% python3 -q
>>> import numpy as np
>>> import numpy.linalg as la
>>> np.set_printoptions(precision=2, suppress=True, linewidth=140)
>>> u = np.array([3, -2, -3]) + 0.5
>>> K = np.outer(u, u) / (u @ u)
>>> print(K)
[[ 0.59 -0.25 -0.42]
 [-0.25  0.11  0.18]
 [-0.42  0.18  0.3 ]]
>>> w, evecs = la.eigh(K)
>>> print(w.round(2) + 0)
[0. 0. 1.]
>>> print(np.abs(evecs[:, -1]).round(6).argmax())
0
>>> print(w.sum(), np.trace(K))
1.0 1.0
>>> print(np.round(evecs.T @ K @ evecs, 2) + 0)
[[0. 0. 0.]
 [0. 0. 0.]
 [0. 0. 1.]]
>>> feats = np.load("a.npy")
>>> print(feats)
[[2 0 2 2]
 [0 3 0 0]
 [3 0 3 1]
 [2 0 5 1]]
>>> # 2 groups of indices that never mix
>>> print(np.sort(la.eigvals(feats).real))
[-0.42 -0.42  3.    6.84]
>>> print(np.flatnonzero(la.matrix_power((feats != 0) + (feats.T != 0) + np.eye(4), 4)[3]))
[0 2 3]
>>> print((feats != 0).astype(int))
[[1 0 1 1]
 [0 1 0 0]
 [1 0 1 1]
 [1 0 1 1]]
>>> J = np.array([[-1.3, -0.7, -8.0, 0.6],
...     [1.0, 0.5, -13.0, 0.5],
...     [1.8, 1.3, 9.0, 0.8]])
>>> # column 2 is much longer than the rest
>>> vec = np.array([0, 2, 1, -3])
>>> print(J * vec)
[[ -0.   -1.4  -8.   -1.8]
 [  0.    1.  -13.   -1.5]
 [  0.    2.6   9.   -2.4]]
>>> print((J @ vec).argmax())
2
>>> print(J @ np.eye(4)[2])
[ -8. -13.   9.]
>>> print(J @ vec)
[-11.2 -13.5   9.2]
>>> print((J * vec).sum(axis=1))
[-11.2 -13.5   9.2]
>>> blk = np.stack([J, 3 * J, J[::-1]])
>>> print(la.norm(blk, axis=(1, 2)))
[17.99 53.97 17.99]
>>> print(la.matrix_rank(blk.reshape(3, -1)))
2
>>> print(blk.shape)
(3, 3, 4)
>>> C2 = J.T @ J
>>> print(np.diag(C2))
[  5.93   2.43 314.     1.25]
>>> print(np.trace(C2), (J ** 2).sum())
323.61 323.61
>>> Uu, sigma, vt = la.svd(J, full_matrices=False)
>>> print(np.allclose(Uu * sigma @ vt, J))
True
>>> print(sigma)
[17.75  2.79  0.9 ]
>>> print(np.round(np.sqrt((sigma ** 2).sum()), 2), round(float(la.norm(J)), 2))
17.99 17.99
>>> print(np.abs(Uu[:, 0]).round(6).argmax())
1
>>> other = J / np.sqrt((J ** 2).mean(axis=1, keepdims=True))
>>> print(la.matrix_rank(J - J.mean(axis=1, keepdims=True)))
3
>>> print(J - J.mean(axis=1, keepdims=True))
[[  1.05   1.65  -5.65   2.95]
 [  3.75   3.25 -10.25   3.25]
 [ -1.43  -1.93   5.78  -2.42]]
>>> print(other[1])
[ 0.15  0.08 -1.99  0.08]
>>> other = np.array([[9, 4, 9], [7, 8, 7], [4, 7, 5]])
>>> m1 = np.tril(other)
>>> print(m1)
[[9 0 0]
 [7 8 0]
 [4 7 5]]
>>> # triangular, det is the product of the diagonal
>>> print(la.matrix_power(m1 - np.diag(np.diag(m1)), 3))
[[0 0 0]
 [0 0 0]
 [0 0 0]]
>>> print(np.sort(la.eigvals(m1)))
[5. 8. 9.]
>>> w, evecs = la.eig(m1)
>>> print(np.sort(la.eigvals(m1 @ m1)))
[25. 64. 81.]
>>> print(np.sort(la.eigvals(m1.T)))
[5. 8. 9.]
>>> print(m1 @ evecs[:, 0] - w[0] * evecs[:, 0])
[0. 0. 0.]
>>> C2 = m1.T @ m1
>>> print((m1 @ m1.T).shape)
(3, 3)
>>> print(np.trace(C2), (m1 ** 2).sum())
284 284
>>> print(np.allclose(C2, C2.T))
True
>>> print(la.matrix_rank(C2))
3
>>> u = np.array([-1, -2, 3])
>>> other = m1 + np.outer(u, np.eye(3)[1])
>>> print(la.matrix_rank(la.inv(other) - la.inv(m1), tol=1e-8))
1
>>> print(other)
[[ 9. -1.  0.]
 [ 7.  6.  0.]
 [ 4. 10.  5.]]
>>> A = np.array([[3, 0, 0, 0], [0, 2, 0, 0], [0, 0, -1, 0], [0, 0, 0, 2]])
>>> # triangular
>>> other = np.array([[1, 1], [1, 1]])
>>> Z = np.kron(other, J)
>>> print(Z.shape)
(6, 8)
>>> print(la.matrix_rank(Z))
3
>>> print(Z)
[[ -1.3  -0.7  -8.    0.6  -1.3  -0.7  -8.    0.6]
 [  1.    0.5 -13.    0.5   1.    0.5 -13.    0.5]
 [  1.8   1.3   9.    0.8   1.8   1.3   9.    0.8]
 [ -1.3  -0.7  -8.    0.6  -1.3  -0.7  -8.    0.6]
 [  1.    0.5 -13.    0.5   1.    0.5 -13.    0.5]
 [  1.8   1.3   9.    0.8   1.8   1.3   9.    0.8]]
>>> print(A - A[0])
[[ 0  0  0  0]
 [-3  2  0  0]
 [-3  0 -1  0]
 [-3  0  0  2]]
>>> print(np.abs(A).max())
3
>>> print(A.shape)
(4, 4)
>>> print(la.matrix_rank(A))
4
>>> print(np.count_nonzero(A))
4
>>> print(A.sum(axis=1))
[ 3  2 -1  2]
>>> print(A.mean(axis=0))
[ 0.75  0.5  -0.25  0.5 ]
>>> print(round(float(la.norm(A)), 2))
4.24
>>> rng = np.random.default_rng(78381)
>>> th = np.sort(rng.uniform(-2, 2, 14))
>>> arr = np.c_[th, th ** 2, th ** 3] @ np.array([[1, 0, 2], [1, 2, 0], [2, 1, 0]])
>>> print(arr)
[[-13.37   0.12  -3.94]
 [ -9.8    0.71  -3.55]
 [ -9.24   0.79  -3.48]
 [ -6.53   1.09  -3.09]
 [ -5.7    1.14  -2.95]
 [ -2.53   1.09  -2.19]
 [ -1.82   0.96  -1.92]
 [ -0.83   0.6   -1.34]
 [ -0.24   0.13  -0.55]
 [  0.11   0.02   0.2 ]
 [  0.31   0.12   0.46]
 [  0.92   0.56   0.95]
 [  8.06   6.08   2.7 ]
 [ 10.54   7.91   3.01]]
>>> lab = rng.permutation(3)
>>> other = arr[:, lab] * rng.choice([-1, 1], 3)
>>> print(other)
[[  0.12  13.37  -3.94]
 [  0.71   9.8   -3.55]
 [  0.79   9.24  -3.48]
 [  1.09   6.53  -3.09]
 [  1.14   5.7   -2.95]
 [  1.09   2.53  -2.19]
 [  0.96   1.82  -1.92]
 [  0.6    0.83  -1.34]
 [  0.13   0.24  -0.55]
 [  0.02  -0.11   0.2 ]
 [  0.12  -0.31   0.46]
 [  0.56  -0.92   0.95]
 [  6.08  -8.06   2.7 ]
 [  7.91 -10.54   3.01]]
>>> Uu, _, vt = la.svd(arr.T @ other)
>>> print(np.round(la.lstsq(arr, other)[0], 2) + 0)
[[ 0. -1.  0.]
 [ 1.  0.  0.]
 [ 0.  0.  1.]]
